$ python -q
>>> import numpy as np
>>> np.set_printoptions(suppress=True, linewidth=120)
>>> rnd = lambda a: np.round(a, 2) + 0
>>> data = np.loadtxt("a.csv", delimiter=",")
>>> rnd(data)
array([[ 0.81,  0.  ,  0.59],
       [ 0.  ,  1.  ,  0.  ],
       [-0.59,  0.  ,  0.81]])
>>> u, v = data[2], data[1]
>>> print(u @ u)
1.0
>>> print(u @ v)
0.0
>>> pr = (u @ v) / (u @ u) * u
>>> print(rnd(np.linalg.norm(u + v) ** 2 + np.linalg.norm(u - v) ** 2))
4.0
>>> pr
array([-0.,  0.,  0.])
>>> rnd(np.outer(u, v))
array([[ 0.  , -0.59,  0.  ],
       [ 0.  ,  0.  ,  0.  ],
       [ 0.  ,  0.81,  0.  ]])
>>> O, Rm = np.linalg.qr(data)
>>> rnd(O)
array([[-0.81,  0.  ,  0.59],
       [ 0.  ,  1.  ,  0.  ],
       [ 0.59,  0.  ,  0.81]])
>>> rnd(O @ Rm)
array([[ 0.81,  0.  ,  0.59],
       [ 0.  ,  1.  ,  0.  ],
       [-0.59,  0.  ,  0.81]])
>>> proj = np.triu(np.array([[-1, 5, 3], [5, 5, 5], [4, 1, 5]]), 1) + np.eye(3)
>>> other = proj @ O @ np.linalg.inv(proj)
>>> rnd(proj @ O - O @ proj)
array([[ 1.76,  9.05,  4.85],
       [ 2.94,  0.  , -0.95],
       [ 0.  , -2.94, -1.76]])
>>> rnd(np.poly(other))
array([ 1., -1., -1.,  1.])
>>> other = np.array([[-3, -1], [-1, 0], [5, -4]])
>>> rnd(np.einsum("ik,kj->ji", data, other))
array([[ 0.51, -1.  ,  5.81],
       [-3.16,  0.  , -2.65]])
>>> rnd(other.T @ data.T)
array([[ 0.51, -1.  ,  5.81],
       [-3.16,  0.  , -2.65]])
>>> np.linalg.matrix_rank(data @ other)
np.int64(2)
>>> x0 = np.array([1, 0, 2])
>>> rnd(np.sort(np.abs(np.degrees(np.angle(np.linalg.eigvals(data))))))
array([ 0., 36., 36.])
>>> [p for p in range(1, 25) if np.allclose(np.linalg.matrix_power(data, p), np.eye(3))]
[10, 20]
>>> rnd(np.linalg.inv(data))
array([[ 0.81,  0.  , -0.59],
       [ 0.  ,  1.  ,  0.  ],
       [ 0.59,  0.  ,  0.81]])
>>> rnd(np.abs(np.linalg.eigvals(data)))
array([1., 1., 1.])
>>> rnd(np.linalg.det(data))
np.float64(1.0)
